>>> import numpy as np
>>> import numpy.linalg as la
>>> np.set_printoptions(suppress=True, linewidth=160)
>>> tidy = lambda a: np.round(a, 1) + 0
>>> mat = np.load("layer2.npy")
>>> mat
array([[ 0.,  0.,  0.,  0.,  2.],
       [ 0.,  0.,  0.,  0., -2.],
       [ 0.,  0.,  0.,  0., -3.],
       [ 0.,  0.,  0.,  0.,  0.],
       [ 2., -2., -3.,  0.,  0.]])
>>> w, evecs = la.eigh(mat)
>>> x0 = np.array([3, -2, 2, 3, 1])
>>> tidy(x0 @ mat @ x0 / (x0 @ x0)), tidy(w[0]), tidy(w[-1])
(np.float64(0.3), np.float64(-4.1), np.float64(4.1))
>>> tidy(evecs * np.maximum(w, 0) @ evecs.T)
array([[ 0.5, -0.5, -0.7,  0. ,  1. ],
       [-0.5,  0.5,  0.7,  0. , -1. ],
       [-0.7,  0.7,  1.1,  0. , -1.5],
       [ 0. ,  0. ,  0. ,  0. ,  0. ],
       [ 1. , -1. , -1.5,  0. ,  2.1]])
>>> (np.sign(evecs[:, -1].round(6)) == np.sign(evecs[0, -1].round(6))).astype(int)
array([1, 0, 0, 0, 1])
>>> print(mat @ mat)
[[ 4. -4. -6.  0.  0.]
 [-4.  4.  6.  0.  0.]
 [-6.  6.  9.  0.  0.]
 [ 0.  0.  0.  0.  0.]
 [ 0.  0.  0.  0. 17.]]
>>> tidy(np.sort(la.eigvals(mat).real))
array([-4.1,  0. ,  0. ,  0. ,  4.1])
>>> (la.matrix_power((mat != 0) + (mat.T != 0) + np.eye(5), 5) > 0).astype(int)
array([[1, 1, 1, 0, 1],
       [1, 1, 1, 0, 1],
       [1, 1, 1, 0, 1],
       [0, 0, 0, 1, 0],
       [1, 1, 1, 0, 1]])
>>> np.flatnonzero(la.matrix_power((mat != 0) + (mat.T != 0) + np.eye(5), 5)[1])
array([0, 1, 2, 4])
>>> print((mat != 0).astype(int))
[[0 0 0 0 1]
 [0 0 0 0 1]
 [0 0 0 0 1]
 [0 0 0 0 0]
 [1 1 1 0 0]]
>>> rng = np.random.default_rng(41)
>>> z = rng.integers(0, 3, 4)
>>> F = np.array([[2, 2, 1, 0], [0, 2, 0, 2], [2, 2, 2, 2], [0, 2, 2, 1]]) * (z[:, None] == z)
>>> F
array([[2, 0, 0, 0],
       [0, 2, 0, 2],
       [0, 2, 2, 2],
       [0, 2, 2, 1]])
>>> (F - F.T) / 2
array([[ 0.,  0.,  0.,  0.],
       [ 0.,  0., -1.,  0.],
       [ 0.,  1.,  0.,  0.],
       [ 0.,  0.,  0.,  0.]])
>>> np.trace(F)
np.int64(7)
>>> print(F @ F)
[[ 4  0  0  0]
 [ 0  8  4  6]
 [ 0 12  8 10]
 [ 0 10  6  9]]
>>> np.allclose(F @ F.T, F.T @ F)
False
>>> hat = np.triu(np.array([[-2, -2, -2, -1], [2, 1, 0, -1], [2, 0, 2, 1], [0, -2, -1, 0]]), 1) + np.eye(4)
>>> A2 = hat @ F @ la.inv(hat)
>>> A2
array([[  2.,  -6.,  -2., -11.],
       [  0.,   0.,  -2.,   3.],
       [  0.,   4.,   4.,   3.],
       [  0.,   2.,   2.,   1.]])
>>> blk = np.stack([F, -2 * F, F[::-1]])
>>> blk.sum(axis=0)
array([[-2,  2,  2,  1],
       [ 0,  0,  2,  0],
       [ 0,  0, -2,  0],
       [ 2, -2, -2, -1]])
>>> blk.shape
(3, 4, 4)
>>> la.matrix_rank(blk)
array([4, 4, 4])
>>> tidy(la.det(blk))
array([  -8., -128.,   -8.])
>>> print(la.matrix_rank(blk.reshape(3, -1)))
2
>>> (blk @ F.T).shape
(3, 4, 4)
>>> O, evecs = la.qr(F[:, :2])[0], la.qr(F[:, 2:])[0]
>>> s = la.svd(O.T @ evecs, compute_uv=False)
>>> (s > 0.9).sum()
np.int64(1)
>>> tidy(np.degrees(np.arccos(s.clip(0, 1))))
array([11.1, 90. ])
>>> data = np.load("mat.npy")
>>> data
array([[ 12,   0,   2,  -3,   0,  -3,   0,   1,  -1],
       [  2,   1,  -1,  -2,  -3,   0,   0,   1,  -1],
       [  3,   3, -12,   3,   3,   1,  -2,  -3,  -1],
       [  1,   0,   3,  15,   0,   2,  -1,   1,   1],
       [ -1,  -2,   3,  -2, -13,   2,   2,  -3,  -2],
       [ -2,   2,   3,  -3,   2, -13,  -2,   2,   2],
       [ -1,  -3,   2,   0,   0,   2,  12,   2,  -2],
       [ -3,  -3,   3,  -3,   3,  -2,   2, -12,   3],
       [  2,   0,   3,   2,  -1,  -3,   2,   3,  -8]])
>>> z = rng.permutation(9)
>>> z
array([6, 8, 1, 0, 2, 3, 4, 5, 7])
>>> A2 = data[z][:, z]
>>> np.allclose(A2, data)
False
>>> z = rng.permutation(9)
>>> A2 = data[:, z] * rng.choice([-1, 1], 9)
>>> A2
array([[-12,   3,  -2,  -1,   0,   0,  -1,   0,  -3],
       [ -2,   0,   1,  -1,  -1,  -3,  -1,   0,  -2],
       [ -3,  -1,  12,   3,  -3,   3,  -1,  -2,   3],
       [ -1,  -2,  -3,  -1,   0,   0,   1,  -1,  15],
       [  1,  -2,  -3,   3,   2, -13,  -2,   2,  -2],
       [  2,  13,  -3,  -2,  -2,   2,   2,  -2,  -3],
       [  1,  -2,  -2,  -2,   3,   0,  -2,  12,   0],
       [  3,   2,  -3,  12,   3,   3,   3,   2,  -3],
       [ -2,   3,  -3,  -3,   0,  -1,  -8,   2,   2]])
>>> left, _, VT = la.svd(data.T @ A2)
>>> z
array([0, 5, 2, 7, 1, 4, 8, 6, 3])
>>> tidy(la.lstsq(data, A2)[0])
array([[-1.,  0.,  0.,  0.,  0.,  0.,  0.,  0.,  0.],
       [ 0.,  0.,  0.,  0., -1.,  0.,  0.,  0.,  0.],
       [ 0.,  0., -1.,  0.,  0.,  0.,  0.,  0.,  0.],
       [ 0.,  0.,  0.,  0.,  0.,  0.,  0.,  0.,  1.],
       [ 0.,  0.,  0.,  0.,  0.,  1.,  0.,  0.,  0.],
       [ 0., -1.,  0.,  0.,  0.,  0.,  0.,  0.,  0.],
       [ 0.,  0.,  0.,  0.,  0.,  0.,  0.,  1.,  0.],
       [ 0.,  0.,  0., -1.,  0.,  0.,  0.,  0.,  0.],
       [ 0.,  0.,  0.,  0.,  0.,  0.,  1.,  0.,  0.]])
>>> K = np.load("w.npy")
>>> K
array([[ 0.,  1.,  0.,  0.,  0.],
       [-1.,  0.,  0.,  0.,  0.],
       [ 0.,  0.,  1.,  0.,  0.],
       [ 0.,  0.,  0.,  1.,  0.],
       [ 0.,  0.,  0.,  0.,  1.]])
>>> z = rng.permutation(5)
>>> print(z)
[0 3 1 4 2]
>>> A2 = K[z][:, z]
>>> np.allclose(A2, K)
False
>>> tidy(la.det(A2)), tidy(la.det(K[z]))
(np.float64(1.0), np.float64(-1.0))
>>> np.trace(A2)
np.float64(3.0)
>>> A2
array([[ 0.,  0.,  1.,  0.,  0.],
       [ 0.,  1.,  0.,  0.,  0.],
       [-1.,  0.,  0.,  0.,  0.],
       [ 0.,  0.,  0.,  1.,  0.],
       [ 0.,  0.,  0.,  0.,  1.]])
>>> tidy(la.eigvals(K))
array([0.+1.j, 0.-1.j, 1.+0.j, 1.+0.j, 1.+0.j])
>>> tidy(la.det(K.T))
np.float64(1.0)
>>> print(np.kron(np.eye(2, dtype=int), K))
[[ 0.  1.  0.  0.  0.  0.  0.  0.  0.  0.]
 [-1.  0.  0.  0.  0. -0.  0.  0.  0.  0.]
 [ 0.  0.  1.  0.  0.  0.  0.  0.  0.  0.]
 [ 0.  0.  0.  1.  0.  0.  0.  0.  0.  0.]
 [ 0.  0.  0.  0.  1.  0.  0.  0.  0.  0.]
 [ 0.  0.  0.  0.  0.  0.  1.  0.  0.  0.]
 [-0.  0.  0.  0.  0. -1.  0.  0.  0.  0.]
 [ 0.  0.  0.  0.  0.  0.  0.  1.  0.  0.]
 [ 0.  0.  0.  0.  0.  0.  0.  0.  1.  0.]
 [ 0.  0.  0.  0.  0.  0.  0.  0.  0.  1.]]
>>> tidy(la.det(K[::-1]))
np.float64(1.0)
>>> J = np.loadtxt("x.csv", delimiter=",")
>>> tidy(J)
array([[ 0.1,  1.5,  0.7,  0. , -1.3,  1.8, -0.4],
       [ 1.4, -1. ,  0. ,  0.1,  1.2,  0.5, -0.1],
       [-3.6,  4.6, -2.1, -1.3, -1.3,  2.8,  0.8],
       [ 2.2,  0.2, -0.1,  0.8,  1.2,  2.3,  0.5],
       [ 0.9, -1.2,  1.2, -0.2, -0.3, -0.3, -1. ],
       [-4.4,  0.9, -0.3, -1.8, -2.4, -2.4, -0.9],
       [ 1.2, -1.1,  1.8,  0.3, -1. , -0.6, -1. ],
       [-1. ,  0.5, -0.5, -0.6, -0.2,  0.1, -0.1],
       [-0.9, -0.7,  5.6,  1.4, -6.7, -4.9, -2.1]])
>>> # rank 4
>>> left, s, VT = la.svd(J)
>>> tidy(s)
array([11.6,  8.8,  4.5,  1.7,  0. ,  0. ,  0. ])
>>> A2 = left[:, :4] @ np.diag(s[:4]) @ VT[:4]
>>> print(tidy(A2))
[[ 0.1  1.5  0.7  0.  -1.3  1.8 -0.4]
 [ 1.4 -1.   0.   0.1  1.2  0.5 -0.1]
 [-3.6  4.6 -2.1 -1.3 -1.3  2.8  0.8]
 [ 2.2  0.2 -0.1  0.8  1.2  2.3  0.5]
 [ 0.9 -1.2  1.2 -0.2 -0.3 -0.3 -1. ]
 [-4.4  0.9 -0.3 -1.8 -2.4 -2.4 -0.9]
 [ 1.1 -1.1  1.8  0.3 -1.  -0.6 -1. ]
 [-1.   0.5 -0.5 -0.6 -0.2  0.1 -0.1]
 [-0.9 -0.7  5.6  1.4 -6.7 -4.9 -2.1]]
>>> blk = np.stack([J, -3 * J, J[::-1]])
>>> tidy(np.einsum("bij,cij->bc", blk, blk))
array([[ 234.3, -702.8,  -61.5],
       [-702.8, 2108.5,  184.6],
       [ -61.5,  184.6,  234.3]])
>>> la.matrix_rank(blk.reshape(3, -1))
np.int64(2)
>>> blk.shape
(3, 9, 7)
>>> print(tidy(la.norm(blk, axis=(1, 2))))
[15.3 45.9 15.3]
>>> left, s, VT = la.svd(J)
>>> evecs = VT[:(s > 1e-8).sum()]
>>> x0 = J[0] + -1 * J[2] + rng.integers(2) * np.eye(7)[1]
>>> tidy(x0)
array([ 3.7, -2.1,  2.8,  1.2,  0.1, -1. , -1.2])
>>> tidy(la.norm(x0 - evecs.T @ evecs @ x0))
np.float64(0.7)
>>> np.allclose(evecs.T @ evecs @ x0, x0)
False
>>> A2 = np.array([[2, 0, -2],
...     [-2, 1, 1],
...     [0, 2, 0],
...     [2, 2, -2],
...     [2, 2, 0],
...     [2, 0, 1],
...     [2, 1, 1]])
>>> la.matrix_rank(J @ A2)
np.int64(3)
>>> print(tidy(np.einsum("ij,ij->i", J, J)))
[  7.6   4.7  50.4  12.7   5.   35.4   8.3   1.8 108.4]
>>> print(np.vstack([J, A2.T]).shape)
(12, 7)
>>> tidy(np.einsum("ij->j", J))
array([ -4. ,   3.6,   6.3,  -1.3, -10.8,  -0.8,  -4.4])
>>> M = np.load("data.npy")
>>> M
array([[ 0, -1, -4],
       [-1, -2,  2],
       [-4,  2, -4]])
>>> # symmetric, so the eigenvalues are real
>>> z = rng.permutation(3)
>>> A2 = M[:, z] * rng.choice([-1, 1], 3)
>>> print(A2)
[[ 4  0 -1]
 [-2 -1 -2]
 [ 4 -4  2]]
>>> left, _, VT = la.svd(M.T @ A2)
>>> z
array([2, 0, 1])
>>> tidy(left @ VT)
array([[ 0.,  1.,  0.],
       [ 0.,  0.,  1.],
       [-1.,  0.,  0.]])
>>> tidy(la.norm(A2, "nuc"))
np.float64(12.4)
>>> print(tidy(la.norm(A2, 2)))
6.8
>>> arr = np.array([[3.7, -0.2, -0.6, -0.2],
...     [-0.2, 3.6, -0.1, -0.8],
...     [-0.6, -0.1, 2.3, 0.2],
...     [-0.2, -0.8, 0.2, 2.4]])
>>> arr
array([[ 3.7, -0.2, -0.6, -0.2],
       [-0.2,  3.6, -0.1, -0.8],
       [-0.6, -0.1,  2.3,  0.2],
       [-0.2, -0.8,  0.2,  2.4]])
>>> # equal to its transpose
>>> w, evecs = la.eig(arr)
>>> print(tidy(np.sort(la.eigvals(arr.T))))
[1.9 2.1 4.  4. ]
>>> tidy(np.sort(la.eigvals(arr @ arr)))
array([ 3.8,  4.3, 15.7, 16.2])
>>> tidy(w)
array([4. , 4. , 2.1, 1.9])
>>> tidy(np.prod(w))
np.float64(64.1)
